>>> import numpy as np
>>> import numpy.linalg as la
>>> np.set_printoptions(precision=2, suppress=True, linewidth=160)
>>> mat = np.loadtxt("test8.csv", delimiter=",")
>>> print(mat)
[[ 0.6  -0.8  -1.5   2.5   1.5  -1.4   2.1  -0.1  -1.  ]
 [-0.51 -1.24 -1.2   0.17  0.78 -0.22 -1.97  1.17 -1.1 ]
 [-0.9   0.5  -1.   -1.3  -1.3  -1.    1.2  -0.9   1.  ]
 [ 2.8   0.7   0.2   2.1  -1.9  -0.4   2.5  -1.   -0.3 ]
 [-0.4   0.3  -2.7  -0.1   0.4   0.1  -1.9  -1.5   0.  ]
 [-0.7  -1.1   0.    0.4   0.2   1.4  -1.1  -0.4   1.8 ]
 [ 0.1  -1.2  -1.7   0.5   0.6  -0.5  -2.    1.5  -1.1 ]
 [-2.9  -1.6  -0.8  -1.3   0.6   1.4  -1.6  -0.7   0.1 ]
 [-1.6  -0.7  -0.3  -0.5   0.8  -1.8   0.4  -1.5   0.1 ]]
>>> Uu, s, Vt = la.svd(mat)
>>> print(s)
[7.44 5.22 4.34 3.21 2.85 1.68 1.43 1.25 0.05]
>>> out = Uu[:, :8] @ np.diag(s[:8]) @ Vt[:8]
>>> print(out.round(2) + 0)
[[ 0.6  -0.8  -1.5   2.5   1.5  -1.4   2.1  -0.1  -1.  ]
 [-0.49 -1.26 -1.2   0.15  0.79 -0.22 -1.96  1.17 -1.1 ]
 [-0.9   0.5  -1.   -1.3  -1.3  -1.    1.2  -0.9   1.  ]
 [ 2.8   0.7   0.2   2.1  -1.9  -0.4   2.5  -1.   -0.3 ]
 [-0.4   0.3  -2.7  -0.1   0.4   0.1  -1.9  -1.5   0.  ]
 [-0.7  -1.1   0.    0.4   0.2   1.4  -1.1  -0.4   1.8 ]
 [ 0.08 -1.19 -1.7   0.52  0.59 -0.5  -2.    1.5  -1.1 ]
 [-2.9  -1.6  -0.8  -1.3   0.6   1.4  -1.6  -0.7   0.1 ]
 [-1.6  -0.7  -0.3  -0.5   0.8  -1.8   0.4  -1.5   0.1 ]]
>>> print(la.matrix_rank(out))
8
>>> u, r1 = mat[8], mat[4]
>>> print(u @ r1)
2.92
>>> pr = (u @ r1) / (u @ u) * u
>>> print(r1 - pr)
[ 0.08  0.51 -2.61  0.05  0.16  0.64 -2.02 -1.05 -0.03]
>>> print(pr)
[-0.48 -0.21 -0.09 -0.15  0.24 -0.54  0.12 -0.45  0.03]
>>> print(np.round(la.norm(u + r1) ** 2 + la.norm(u - r1) ** 2, 2))
46.54
